$ python -q
>>> import numpy as np
>>> import numpy.linalg as la
>>> np.set_printoptions(suppress=True, linewidth=140)
>>> A = np.load("test1.npy")
>>> print(A)
[[  1  -2   4  -8]
 [  1  -1   1  -1]
 [  1   0   0   0]
 [  1   1   1   1]
 [  1   2   4   8]
 [  1   3   9  27]
 [  1   4  16  64]
 [  1   5  25 125]
 [  1   6  36 216]]
>>> u = np.array([1, 2, 1])
>>> print(np.correlate(A[0], A[8], "full"))
[  216  -396   798 -1595  -266   -44    -8]
>>> print(np.polyval(u, A[0]))
[ 4  1 25 49]
>>> print(np.convolve(A[0], u))
[  1   0   1  -2 -12  -8]
>>> print(np.array([np.convolve(row, u, "same") for row in A]))
[[  0   1  -2 -12]
 [  1   0   0  -1]
 [  2   1   0   0]
 [  3   4   4   3]
 [  4   9  18  20]
 [  5  16  48  63]
 [  6  25 100 144]
 [  7  36 180 275]
 [  8  49 294 468]]
>>> x = np.array([1, 3, 1, -1])
>>> rhs = A @ x
>>> c, lr = np.zeros(4), 1 / la.norm(A, 2) ** 2
>>> for i in range(150):
...     c -= lr * A.T @ (A @ c - rhs)
...     if i % 50 == 0: print(i, round(la.norm(A @ c - rhs), 3))
... 
0 21.434
50 20.295
100 19.24
>>> print(c.round(3))
[ 0.066  0.13   0.197 -0.75 ]
>>> print(round(la.cond(A), 3))
164.122
>>> feats = np.loadtxt("x.csv", delimiter=",")
>>> print(feats.round(3))
[[0.143 0.143 0.071 0.    0.071 0.143 0.143 0.214 0.071]
 [0.231 0.154 0.077 0.    0.077 0.077 0.154 0.077 0.154]
 [0.071 0.071 0.143 0.071 0.071 0.071 0.143 0.143 0.214]
 [0.    0.188 0.188 0.125 0.062 0.125 0.125 0.062 0.125]
 [0.111 0.167 0.    0.167 0.167 0.056 0.167 0.056 0.111]
 [0.118 0.059 0.118 0.118 0.059 0.118 0.176 0.118 0.118]
 [0.214 0.071 0.143 0.    0.071 0.    0.143 0.214 0.143]
 [0.133 0.133 0.133 0.067 0.067 0.067 0.2   0.2   0.   ]
 [0.2   0.067 0.133 0.133 0.067 0.067 0.2   0.    0.133]]
>>> rng = np.random.default_rng(15392)
>>> labels = rng.permutation(9)
>>> other = feats[:, labels] * rng.choice([-1, 1], 9)
>>> print(other.round(3))
[[-0.143  0.071  0.071  0.    -0.071  0.214 -0.143  0.143  0.143]
 [-0.231  0.077  0.077  0.    -0.154  0.077 -0.154  0.154  0.077]
 [-0.071  0.143  0.071  0.071 -0.214  0.143 -0.071  0.143  0.071]
 [-0.     0.188  0.062  0.125 -0.125  0.062 -0.188  0.125  0.125]
 [-0.111  0.     0.167  0.167 -0.111  0.056 -0.167  0.167  0.056]
 [-0.118  0.118  0.059  0.118 -0.118  0.118 -0.059  0.176  0.118]
 [-0.214  0.143  0.071  0.    -0.143  0.214 -0.071  0.143  0.   ]
 [-0.133  0.133  0.067  0.067 -0.     0.2   -0.133  0.2    0.067]
 [-0.2    0.133  0.067  0.133 -0.133  0.    -0.067  0.2    0.067]]
>>> Uu, _, vt = la.svd(feats.T @ other)
>>> print(np.round(la.lstsq(feats, other)[0], 3) + 0)
[[-1.  0.  0.  0.  0.  0.  0.  0.  0.]
 [ 0.  0.  0.  0.  0.  0. -1.  0.  0.]
 [ 0.  1.  0.  0.  0.  0.  0.  0.  0.]
 [ 0.  0.  0.  1.  0.  0.  0.  0.  0.]
 [ 0.  0.  1.  0.  0.  0.  0.  0.  0.]
 [ 0.  0.  0.  0.  0.  0.  0.  0.  1.]
 [ 0.  0.  0.  0.  0.  0.  0.  1.  0.]
 [ 0.  0.  0.  0.  0.  1.  0.  0.  0.]
 [ 0.  0.  0.  0. -1.  0.  0.  0.  0.]]
>>> print(np.round(Uu @ vt, 3) + 0)
[[-1.  0.  0.  0.  0.  0.  0.  0.  0.]
 [ 0.  0.  0.  0.  0.  0. -1.  0.  0.]
 [ 0.  1.  0.  0.  0.  0.  0.  0.  0.]
 [ 0.  0.  0.  1.  0.  0.  0.  0.  0.]
 [ 0.  0.  1.  0.  0.  0.  0.  0.  0.]
 [ 0.  0.  0.  0.  0.  0.  0.  0.  1.]
 [ 0.  0.  0.  0.  0.  0.  0.  1.  0.]
 [ 0.  0.  0.  0.  0.  1.  0.  0.  0.]
 [ 0.  0.  0.  0. -1.  0.  0.  0.  0.]]
>>> print(labels)
[0 2 4 3 8 7 1 6 5]
>>> other = np.array([[2, 9, 1],
...     [7, 9, 8],
...     [0, 8, 1],
...     [8, 8, 7],
...     [2, 9, 8],
...     [4, 9, 6],
...     [9, 5, 7],
...     [7, 3, 9],
...     [9, 8, 5]])
>>> print(la.matrix_rank(feats @ other))
3
>>> print(np.vstack([feats, other.T]).shape)
(12, 9)
>>> x = np.array([-1, -8, 2, -9])
>>> rhs = A @ x
>>> print(rhs)
[   95    18    -1   -16   -81  -250  -577 -1116 -1921]
>>> try:
...     la.solve(A, rhs)
... except la.LinAlgError as e:
...     print(e)
... 
Last 2 dimensions of the array must be square
>>> print(np.round(la.lstsq(A, rhs)[0], 3))
[-1. -8.  2. -9.]
>>> rhs = rhs + 0.1 * rng.normal(size=9)
>>> print(rhs.round(3))
[   95.139    18.13     -0.967   -16.092   -81.046  -250.003  -576.929 -1116.007 -1921.036]
>>> c, *_ = la.lstsq(A, rhs)
>>> print(c.round(3))
[-1.    -8.04   2.02  -9.002]
>>> print(c.round())
[-1. -8.  2. -9.]
>>> print(round(float(la.norm(rhs - A @ c)), 3))
0.13
>>> print(np.round(A.T @ (rhs - A @ c), 3) + 0)
[0. 0. 0. 0.]
>>> K = np.abs(np.array([[2, 0, 2, 3, 5, 4],
...     [3, 1, 5, 5, 4, 4],
...     [2, 4, 4, 0, 5, 2],
...     [4, 0, 3, 3, 1, 0],
...     [3, 5, 2, 2, 1, 4],
...     [4, 5, 4, 2, 5, 3]])) + np.eye(6)
>>> K = K / K.sum(axis=1, keepdims=True)
>>> print(K.round(3))
[[0.176 0.    0.118 0.176 0.294 0.235]
 [0.13  0.087 0.217 0.217 0.174 0.174]
 [0.111 0.222 0.278 0.    0.278 0.111]
 [0.333 0.    0.25  0.333 0.083 0.   ]
 [0.167 0.278 0.111 0.111 0.111 0.222]
 [0.167 0.208 0.167 0.083 0.208 0.167]]
>>> x = np.array([-3, -2, 1, 0, 3, 2])
>>> print(la.norm(K @ x) <= la.norm(K, 2) * la.norm(x) + 1e-9)
True
>>> print(np.round(K * x, 3))
[[-0.529 -0.     0.118  0.     0.882  0.471]
 [-0.391 -0.174  0.217  0.     0.522  0.348]
 [-0.333 -0.444  0.278  0.     0.833  0.222]
 [-1.    -0.     0.25   0.     0.25   0.   ]
 [-0.5   -0.556  0.111  0.     0.333  0.444]
 [-0.5   -0.417  0.167  0.     0.625  0.333]]
>>> print(np.round(K @ (2 * x), 3))
[ 1.882  1.043  1.111 -1.    -0.333  0.417]
>>> print(np.round(np.einsum("ij,j->i", K, x), 3))
[ 0.941  0.522  0.556 -0.5   -0.167  0.208]
